% ipython --no-banner

In [1]: import numpy as np

In [2]: from numpy import linalg as LA

In [3]: np.set_printoptions(precision=1, suppress=True, linewidth=100)

In [4]: X = np.loadtxt("m.csv", delimiter=",")

In [5]: X
Out[5]: 
array([[  0.,   0.,   0.,   1.,  -2.,   6.],
       [  0.,   0.,   0.,  -2.,  -2.,  -6.],
       [  0.,   0.,   0.,   9.,   7.,   6.],
       [  1.,  -2.,   6.,  -2.,   4., -12.],
       [ -2.,  -2.,  -6.,   4.,   4.,  12.],
       [  9.,   7.,   6., -18., -14., -12.]])

In [6]: theta = np.radians(90)

In [7]: r_ = np.eye(6)

In [8]: r_[3, 3] = r_[4, 4] = np.cos(theta)

In [9]: r_[3, 4], r_[4, 3] = -np.sin(theta), np.sin(theta)

In [10]: r_.round(1) + 0
Out[10]: 
array([[ 1.,  0.,  0.,  0.,  0.,  0.],
       [ 0.,  1.,  0.,  0.,  0.,  0.],
       [ 0.,  0.,  1.,  0.,  0.,  0.],
       [ 0.,  0.,  0.,  0., -1.,  0.],
       [ 0.,  0.,  0.,  1.,  0.,  0.],
       [ 0.,  0.,  0.,  0.,  0.,  1.]])

In [11]: out = X @ r_.T

In [12]: LA.svd(X, compute_uv=False), LA.svd(out, compute_uv=False)
Out[12]: 
(array([34.7, 15.6,  6. ,  3.6,  2.7,  0.6]),
 array([34.7, 15.6,  6. ,  3.6,  2.7,  0.6]))

In [13]: round(float(LA.det(r_)), 1), np.trace(r_)
Out[13]: (1.0, np.float64(4.0))

In [14]: out
Out[14]: 
array([[  0.,   0.,   0.,   2.,   1.,   6.],
       [  0.,   0.,   0.,   2.,  -2.,  -6.],
       [  0.,   0.,   0.,  -7.,   9.,   6.],
       [  1.,  -2.,   6.,  -4.,  -2., -12.],
       [ -2.,  -2.,  -6.,  -4.,   4.,  12.],
       [  9.,   7.,   6.,  14., -18., -12.]])

In [15]: LA.norm(out, axis=1)
Out[15]: array([ 6.4,  6.6, 12.9, 14.3, 14.8, 28.8])

In [16]: round(float(LA.norm(out, 2)), 1)
Out[16]: 34.7

In [17]: round(float(LA.norm(out, 1)), 1), round(LA.norm(out, np.inf), 1)
Out[17]: (54.0, np.float64(66.0))

In [18]: round(float(LA.norm(out) ** 2 / LA.norm(out, 2) ** 2), 1)
Out[18]: 1.2

In [19]: LA.norm(out, axis=0)
Out[19]: array([ 9.3,  7.5, 10.4, 16.9, 20.7, 23.2])

In [20]: out = LA.inv(X)

In [21]: np.round(X @ out, 1) + 0
Out[21]: 
array([[1., 0., 0., 0., 0., 0.],
       [0., 1., 0., 0., 0., 0.],
       [0., 0., 1., 0., 0., 0.],
       [0., 0., 0., 1., 0., 0.],
       [0., 0., 0., 0., 1., 0.],
       [0., 0., 0., 0., 0., 1.]])

In [22]: np.round(LA.inv(out), 1) + 0
Out[22]: 
array([[  0.,   0.,   0.,   1.,  -2.,   6.],
       [  0.,   0.,   0.,  -2.,  -2.,  -6.],
       [  0.,   0.,   0.,   9.,   7.,   6.],
       [  1.,  -2.,   6.,  -2.,   4., -12.],
       [ -2.,  -2.,  -6.,   4.,   4.,  12.],
       [  9.,   7.,   6., -18., -14., -12.]])

In [23]: np.allclose(out, X.T)
Out[23]: False

In [24]: (np.abs(out) > 1e-9).astype(int)
Out[24]: 
array([[1, 1, 1, 1, 1, 1],
       [1, 1, 1, 1, 1, 1],
       [1, 1, 1, 1, 1, 1],
       [1, 1, 1, 0, 0, 0],
       [1, 1, 1, 0, 0, 0],
       [1, 1, 1, 0, 0, 0]])

In [25]: LA.det(X) * out
Out[25]: 
array([[ -8280., -14904.,  -6624.,  -4140.,  -7452.,  -3312.],
       [ 11592.,  13248.,   1656.,   5796.,   6624.,    828.],
       [ -1104.,   6900.,   1656.,   -552.,   3450.,    828.],
       [ -4140.,  -7452.,  -3312.,     -0.,     -0.,     -0.],
       [  5796.,   6624.,    828.,      0.,      0.,      0.],
       [  -552.,   3450.,    828.,      0.,      0.,      0.]])

In [26]: round(float(LA.det(X) * LA.det(out)), 1)
Out[26]: 1.0

In [27]: out = X / np.sqrt((X ** 2).mean(axis=1, keepdims=True))

In [28]: out[3]
Out[28]: array([ 0.2, -0.3,  1. , -0.3,  0.7, -2.1])

In [29]: LA.matrix_rank(out) == LA.matrix_rank(X)
Out[29]: np.True_

In [30]: LA.norm(out, axis=1)
Out[30]: array([2.4, 2.4, 2.4, 2.4, 2.4, 2.4])

In [31]: W0 = np.loadtxt("sample4.csv", delimiter=",")

In [32]: W0
Out[32]: 
array([[-0.2,  0.9, -0.4],
       [-1. , -0.1,  0.3],
       [ 0.2,  0.5,  0.9]])

In [33]: x = np.array([1, 0, -3])

In [34]: rhs = W0 @ x

In [35]: rhs
Out[35]: array([ 1.1, -1.8, -2.3])

In [36]: np.round(LA.solve(W0, W0[:, 1]), 1) + 0
Out[36]: array([0., 1., 0.])

In [37]: np.round(LA.solve(W0, 2 * rhs), 1) + 0
Out[37]: array([ 2.,  0., -6.])

In [38]: round(W0[:, 1] @ W0[:, 0], 1)
Out[38]: np.float64(-0.0)

In [39]: LA.pinv(W0)
Out[39]: 
array([[-0.2, -1. ,  0.2],
       [ 0.9, -0.1,  0.5],
       [-0.4,  0.3,  0.9]])

In [40]: LA.svd(W0, compute_uv=False)
Out[40]: array([1., 1., 1.])

In [41]: np.round(W0 @ W0.T, 1) + 0
Out[41]: 
array([[1., 0., 0.],
       [0., 1., 0.],
       [0., 0., 1.]])

In [42]: LA.norm(W0, axis=0)
Out[42]: array([1., 1., 1.])

In [43]: rng = np.random.default_rng(75)

In [44]: out = W0 + rng.integers(-2, 3, (3, 1)) @ rng.integers(-2, 3, (1, 3))

In [45]: out
Out[45]: 
array([[-2.2,  2.9,  0.6],
       [ 1. , -2.1, -0.7],
       [ 2.2, -1.5, -0.1]])

In [46]: out - W0
Out[46]: 
array([[-2.,  2.,  1.],
       [ 2., -2., -1.],
       [ 2., -2., -1.]])

In [47]: np.round(LA.svd(out - W0, compute_uv=False), 1) + 0
Out[47]: array([5.2, 0. , 0. ])

In [48]: mat = np.load("layer8.npy")

In [49]: mat
Out[49]: 
array([[5, 4, 4],
       [2, 8, 8],
       [0, 9, 0],
       [6, 9, 6]])

In [50]: out = np.c_[mat[:, :2] @ np.array([[5, 2], [-6, 6]]), np.array([-1, 1, -2, -1])]

In [51]: out
Out[51]: 
array([[  1,  34,  -1],
       [-38,  52,   1],
       [-54,  54,  -2],
       [-24,  66,  -1]])

In [52]: np.round(LA.norm(out - mat @ LA.lstsq(mat, out)[0], axis=0), 1) + 0
Out[52]: array([0. , 0. , 0.4])

In [53]: LA.matrix_rank(out)
Out[53]: np.int64(3)

In [54]: LA.matrix_rank(np.c_[mat, out])
Out[54]: np.int64(4)

In [55]: x = np.array([7, 1, 6])

In [56]: rhs = mat @ x

In [57]: np.round(LA.pinv(mat) @ mat, 1) + 0
Out[57]: 
array([[1., 0., 0.],
       [0., 1., 0.],
       [0., 0., 1.]])

In [58]: rhs
Out[58]: array([63, 70,  9, 87])

In [59]: LA.lstsq(mat, rhs)[0]
Out[59]: array([7., 1., 6.])

In [60]: rhs = rhs + 0.1 * rng.normal(size=4)

In [61]: rhs
Out[61]: array([63. , 70.1,  9. , 87. ])

In [62]: c, *_ = LA.lstsq(mat, rhs)

In [63]: c
Out[63]: array([7., 1., 6.])

In [64]: round(LA.norm(rhs - mat @ c), 1)
Out[64]: np.float64(0.0)

In [65]: np.round(mat.T @ (rhs - mat @ c), 1) + 0
Out[65]: array([0., 0., 0.])

In [66]: proj = mat @ LA.solve(mat.T @ mat, mat.T)

In [67]: np.diag(proj)
Out[67]: array([0.5, 1. , 1. , 0.6])

In [68]: proj.round(1) + 0
Out[68]: 
array([[ 0.5, -0.1, -0.2,  0.5],
       [-0.1,  1. ,  0. ,  0.1],
       [-0.2,  0. ,  1. ,  0.1],
       [ 0.5,  0.1,  0.1,  0.6]])

In [69]: np.round((np.eye(4) - proj) @ mat, 1) + 0
Out[69]: 
array([[0., 0., 0.],
       [0., 0., 0.],
       [0., 0., 0.],
       [0., 0., 0.]])

In [70]: out = np.array([[-2, 4], [1, -4], [-5, 0]])

In [71]: np.einsum("ik,kj->ji", W0, out)
Out[71]: 
array([[ 3.4,  0.4, -4.3],
       [-4.3, -3.6, -0.9]])

In [72]: W0 @ out
Out[72]: 
array([[ 3.4, -4.3],
       [ 0.4, -3.6],
       [-4.3, -0.9]])

In [73]: np.einsum("ij,ij->i", W0, W0)
Out[73]: array([1., 1., 1.])

In [74]: LA.matrix_rank(np.vstack([W0, out.T]))
Out[74]: np.int64(3)

In [75]: out = mat + rng.integers(-2, 3, (4, 1)) @ rng.integers(-2, 3, (1, 3))

In [76]: out
Out[76]: 
array([[ 3,  2,  5],
       [-2,  4, 10],
       [-2,  7,  1],
       [ 2,  5,  8]])

In [77]: np.round(LA.svd(out - mat, compute_uv=False), 1) + 0
Out[77]: array([9.5, 0. , 0. ])

In [78]: out - mat
Out[78]: 
array([[-2, -2,  1],
       [-4, -4,  2],
       [-2, -2,  1],
       [-4, -4,  2]])

In [79]: np.abs(out - mat).sum(axis=1)
Out[79]: array([ 5, 10,  5, 10])

In [80]: LA.matrix_rank(out - mat, tol=1e-8)
Out[80]: np.int64(1)

In [81]: K = np.load("mat.npy")

In [82]: K
Out[82]: 
array([[-2.1, -3.5, -0.5,  0.1, -2.3, -0.5,  1.7],
       [ 0.6,  3.7,  0.2,  0.7,  3.1, -0.6,  0.4],
       [ 2.7,  2.4,  0.7, -0.8,  1. ,  1.2, -2.9],
       [-2.8, -1.5, -0.7,  1. , -0.2, -1.5,  3.3],
       [-0.8, -3.8, -0.2, -0.6, -3.1,  0.5, -0.2],
       [ 2.8,  1.7,  0.7, -1. ,  0.4,  1.4, -3.2],
       [ 1.1, -2.5,  0.3, -1.3, -2.7,  1.5, -2.4],
       [ 0.4, -3.2,  0.1, -1.1, -3.1,  1.1, -1.6],
       [-0.7,  2.9, -0.2,  1.2,  2.9, -1.3,  2. ],
       [ 1.7, -1.8,  0.4, -1.4, -2.3,  1.7, -2.9],
       [ 0.3,  3.6,  0.1,  0.8,  3.1, -0.8,  0.8],
       [-2.8, -1.9, -0.7,  0.9, -0.5, -1.4,  3.2],
       [-2.5, -3. , -0.6,  0.5, -1.7, -0.9,  2.4],
       [-0.5,  3.1, -0.1,  1.1,  3. , -1.2,  1.8]])

In [83]: Xs = K - K.mean(axis=0)

In [84]: V = LA.svd(Xs)[2][:2]

In [85]: out = Xs - Xs @ V.T @ V

In [86]: np.round(np.cov(Xs @ V.T, rowvar=False), 1) + 0
Out[86]: 
array([[15.3,  0. ],
       [ 0. , 11.4]])

In [87]: round(LA.norm(out) / LA.norm(Xs), 1)
Out[87]: np.float64(0.0)

In [88]: (Xs @ V.T).std(axis=0)
Out[88]: array([3.8, 3.3])

In [89]: np.round(np.diag(V.T @ V), 1) + 0
Out[89]: array([0.3, 0.6, 0. , 0.1, 0.4, 0.1, 0.5])

In [90]: LA.norm(out, axis=1).round(6).argmax()
Out[90]: np.int64(0)

In [91]: np.round(out.std(axis=0), 1) + 0
Out[91]: array([0., 0., 0., 0., 0., 0., 0.])

In [92]: x = np.array([3, 1, 1, 3, 2, -3, 1])

In [93]: a = np.maximum(K @ x, 0)

In [94]: np.tanh(K @ x)
Out[94]: array([-1. ,  1. ,  1. , -0.1, -1. ,  0.8, -1. , -1. ,  1. , -1. ,  1. , -0.9, -1. ,  1. ])

In [95]: np.maximum(K @ x, 0) - np.maximum(-K @ x, 0)
Out[95]: 
array([-11.4,  16.3,   4.3,  -0.1, -16.1,   1.1, -15.1, -16.4,  16. , -13. ,  16.6,  -1.7,  -8. ,
        16.2])

In [96]: K * (a > 1e-9)[:, None]
Out[96]: 
array([[-0. , -0. , -0. ,  0. , -0. , -0. ,  0. ],
       [ 0.6,  3.7,  0.2,  0.7,  3.1, -0.6,  0.4],
       [ 2.7,  2.4,  0.7, -0.8,  1. ,  1.2, -2.9],
       [-0. , -0. , -0. ,  0. , -0. , -0. ,  0. ],
       [-0. , -0. , -0. , -0. , -0. ,  0. , -0. ],
       [ 2.8,  1.7,  0.7, -1. ,  0.4,  1.4, -3.2],
       [ 0. , -0. ,  0. , -0. , -0. ,  0. , -0. ],
       [ 0. , -0. ,  0. , -0. , -0. ,  0. , -0. ],
       [-0.7,  2.9, -0.2,  1.2,  2.9, -1.3,  2. ],
       [ 0. , -0. ,  0. , -0. , -0. ,  0. , -0. ],
       [ 0.3,  3.6,  0.1,  0.8,  3.1, -0.8,  0.8],
       [-0. , -0. , -0. ,  0. , -0. , -0. ,  0. ],
       [-0. , -0. , -0. ,  0. , -0. , -0. ,  0. ],
       [-0.5,  3.1, -0.1,  1.1,  3. , -1.2,  1.8]])

In [97]: np.maximum(K @ (3 * x), 0)
Out[97]: array([ 0. , 48.9, 12.9,  0. ,  0. ,  3.4,  0. ,  0. , 47.9,  0. , 49.7,  0. ,  0. , 48.7])

In [98]: K.T @ a
Out[98]: array([ 10.4, 230.7,   2.6,  58.2, 202.5, -56.5,  65.2])

In [99]: Xs = K - K.mean(axis=0)

In [100]: left, s, Vt = LA.svd(Xs, full_matrices=False)

In [101]: np.round(Xs.mean(axis=0), 1) + 0
Out[101]: array([0., 0., 0., 0., 0., 0., 0.])

In [102]: round((s ** 2).sum() ** 2 / (s ** 4).sum(), 1)
Out[102]: np.float64(2.0)

In [103]: LA.matrix_rank(K, rtol=0.1)
Out[103]: np.int64(2)

In [104]: np.argsort(-LA.norm(K, axis=0).round(6), kind="stable")[:3]
Out[104]: array([1, 4, 6])
